$ python -q
>>> import numpy as np
>>> import numpy.linalg as la
>>> np.set_printoptions(precision=1, suppress=True, linewidth=200, legacy="1.25")
>>> rnd = lambda a: np.round(a, 1) + 0
>>> other = np.array([[-0.6], [-0.5], [0.0], [1.4], [2.5], [1.7], [-0.8]])
>>> W2 = np.array([[0.1, 0.6, 2.6, 0.8, -0.5, 0.3, 2.0, -2.4]])
>>> J = other @ W2
>>> rnd(J)
array([[-0.1, -0.4, -1.6, -0.5,  0.3, -0.2, -1.2,  1.4],
       [ 0. , -0.3, -1.3, -0.4,  0.2, -0.2, -1. ,  1.2],
       [ 0. ,  0. ,  0. ,  0. ,  0. ,  0. ,  0. ,  0. ],
       [ 0.1,  0.8,  3.6,  1.1, -0.7,  0.4,  2.8, -3.4],
       [ 0.2,  1.5,  6.5,  2. , -1.2,  0.8,  5. , -6. ],
       [ 0.2,  1. ,  4.4,  1.4, -0.8,  0.5,  3.4, -4.1],
       [-0.1, -0.5, -2.1, -0.6,  0.4, -0.2, -1.6,  1.9]])
>>> # looks like rank 1
>>> np.abs(J).max()
6.5
>>> np.count_nonzero(J)
48
>>> J.shape
(7, 8)
>>> np.unravel_index(np.abs(J).argmax(), J.shape)
(4, 2)
>>> rnd(J.mean(axis=0))
array([ 0.1,  0.3,  1.4,  0.4, -0.3,  0.2,  1.1, -1.3])
>>> rnd(np.diff(J, axis=0))
array([[ 0. ,  0.1,  0.3,  0.1,  0. ,  0. ,  0.2, -0.2],
       [ 0. ,  0.3,  1.3,  0.4, -0.2,  0.2,  1. , -1.2],
       [ 0.1,  0.8,  3.6,  1.1, -0.7,  0.4,  2.8, -3.4],
       [ 0.1,  0.7,  2.9,  0.9, -0.6,  0.3,  2.2, -2.6],
       [-0.1, -0.5, -2.1, -0.6,  0.4, -0.2, -1.6,  1.9],
       [-0.2, -1.5, -6.5, -2. ,  1.2, -0.8, -5. ,  6. ]])
>>> rnd(J.sum(axis=1))
array([-2.1, -1.8,  0. ,  4.9,  8.8,  6. , -2.8])
>>> def softmax(z):
...     e = np.exp(z - z.max(axis=-1, keepdims=True))
...     return e / e.sum(axis=-1, keepdims=True)
... 
>>> rnd(softmax(J[5] + -2))
array([0. , 0. , 0.7, 0. , 0. , 0. , 0.2, 0. ])
>>> rnd(softmax(10 * J[5]))
array([0., 0., 1., 0., 0., 0., 0., 0.])
>>> att = J @ J.T / np.sqrt(8)
>>> softmax(att).round(6).argmax(axis=1)
array([6, 6, 0, 4, 4, 4, 6])
>>> rnd(softmax(att)[5] @ J)
array([ 0.2,  1.5,  6.5,  2. , -1.2,  0.7,  5. , -6. ])
>>> arr = np.arange(20).reshape(5, 4) + -2
>>> arr
array([[-2, -1,  0,  1],
       [ 2,  3,  4,  5],
       [ 6,  7,  8,  9],
       [10, 11, 12, 13],
       [14, 15, 16, 17]])
>>> # looks like rank 2
>>> np.argsort(-la.norm(arr, axis=0).round(6), kind="stable")[:3]
array([3, 2, 1])
>>> la.matrix_rank(arr, rtol=0.1)
1
>>> x0 = np.array([1, 0, 1, 4])
>>> a = np.maximum(arr @ x0, 0)
>>> arr * (a > 1e-9)[:, None]
array([[-2, -1,  0,  1],
       [ 2,  3,  4,  5],
       [ 6,  7,  8,  9],
       [10, 11, 12, 13],
       [14, 15, 16, 17]])
>>> np.maximum(arr @ (3 * x0), 0)
array([  6,  78, 150, 222, 294])
>>> np.flatnonzero(a > 1e-9)
array([0, 1, 2, 3, 4])
>>> a
array([ 2, 26, 50, 74, 98])
>>> rnd(arr @ la.pinv(arr) @ arr)
array([[-2., -1.,  0.,  1.],
       [ 2.,  3.,  4.,  5.],
       [ 6.,  7.,  8.,  9.],
       [10., 11., 12., 13.],
       [14., 15., 16., 17.]])
>>> r = la.matrix_rank(arr)
>>> r
2
>>> ns = la.svd(arr)[2][r:].T
>>> ns.shape
(4, 2)
>>> np.allclose(arr @ ns, 0)
True
>>> [int(la.matrix_rank(arr[:i])) for i in range(1, len(arr) + 1)]
[1, 2, 2, 2, 2]
>>> [int(la.matrix_rank(arr[:, :j + 1])) for j in range(4)]
[1, 2, 2, 2]
>>> m1 = np.load("data.npy")
>>> m1
array([[-0.1,  0.1,  0.7,  0.3,  0. , -0.2, -0.2,  0.2,  0.4, -2.3],
       [ 0.1, -0.5,  1.5,  1.7, -0.2,  1.1, -0.2,  0.6,  1.6,  1.3],
       [ 0.4, -0.1, -1.9,  1.9, -0.8, -0.4,  0.3,  0.7,  0.3,  0.2],
       [ 0.4,  0. ,  0.6, -0.5,  0.8,  0. ,  0.8, -0.2, -0.7, -0.9],
       [ 1.4, -0.4,  0.3,  0.4,  0. , -0.7, -0.6, -1.3, -0.3,  1.2],
       [-0.7, -1.2, -0.1,  1. ,  0.5, -0.2,  1.3,  0.6,  0. , -1.7],
       [-1.4, -0.1, -0.5,  1.3,  0.1, -1.3,  0.2, -0.3, -0.9, -1.1],
       [-1.1,  0.9, -0.4,  1.3, -1.9,  0.6, -1. , -1.7, -0.5, -0.4],
       [-1.2,  0.3,  0.1,  0.6,  2. , -0.1, -0.2, -1.3, -0.1,  1.9],
       [ 1.3,  1.4, -1.2,  1.3, -0.9, -1.4, -0.5,  1.5,  0.8,  0.6]])
>>> x0 = np.array([3, 5, 0, 5, 2, 2, 2, 0, 4, 1])
>>> rnd(m1 @ np.ones(10))
array([-1.1,  7. ,  0.6,  0.3,  0. , -0.5, -4. , -4.2,  2. ,  2.9])
>>> rnd(m1 * x0)
array([[-0.3,  0.5,  0. ,  1.5,  0. , -0.4, -0.4,  0. ,  1.6, -2.3],
       [ 0.3, -2.5,  0. ,  8.5, -0.4,  2.2, -0.4,  0. ,  6.4,  1.3],
       [ 1.2, -0.5,  0. ,  9.5, -1.6, -0.8,  0.6,  0. ,  1.2,  0.2],
       [ 1.2,  0. ,  0. , -2.5,  1.6,  0. ,  1.6,  0. , -2.8, -0.9],
       [ 4.2, -2. ,  0. ,  2. ,  0. , -1.4, -1.2,  0. , -1.2,  1.2],
       [-2.1, -6. ,  0. ,  5. ,  1. , -0.4,  2.6,  0. ,  0. , -1.7],
       [-4.2, -0.5,  0. ,  6.5,  0.2, -2.6,  0.4,  0. , -3.6, -1.1],
       [-3.3,  4.5,  0. ,  6.5, -3.8,  1.2, -2. ,  0. , -2. , -0.4],
       [-3.6,  1.5,  0. ,  3. ,  4. , -0.2, -0.4,  0. , -0.4,  1.9],
       [ 3.9,  7. ,  0. ,  6.5, -1.8, -2.8, -1. ,  0. ,  3.2,  0.6]])
>>> rnd(m1 @ (2 * x0))
array([ 0.4, 30.8, 19.6, -3.6,  3.2, -3.2, -9.8,  1.4, 11.6, 31.2])
>>> m1 @ np.eye(10)[5]
array([-0.2,  1.1, -0.4,  0. , -0.7, -0.2, -1.3,  0.6, -0.1, -1.4])
>>> rnd(np.einsum("ij,j->i", m1, x0))
array([ 0.2, 15.4,  9.8, -1.8,  1.6, -1.6, -4.9,  0.7,  5.8, 15.6])
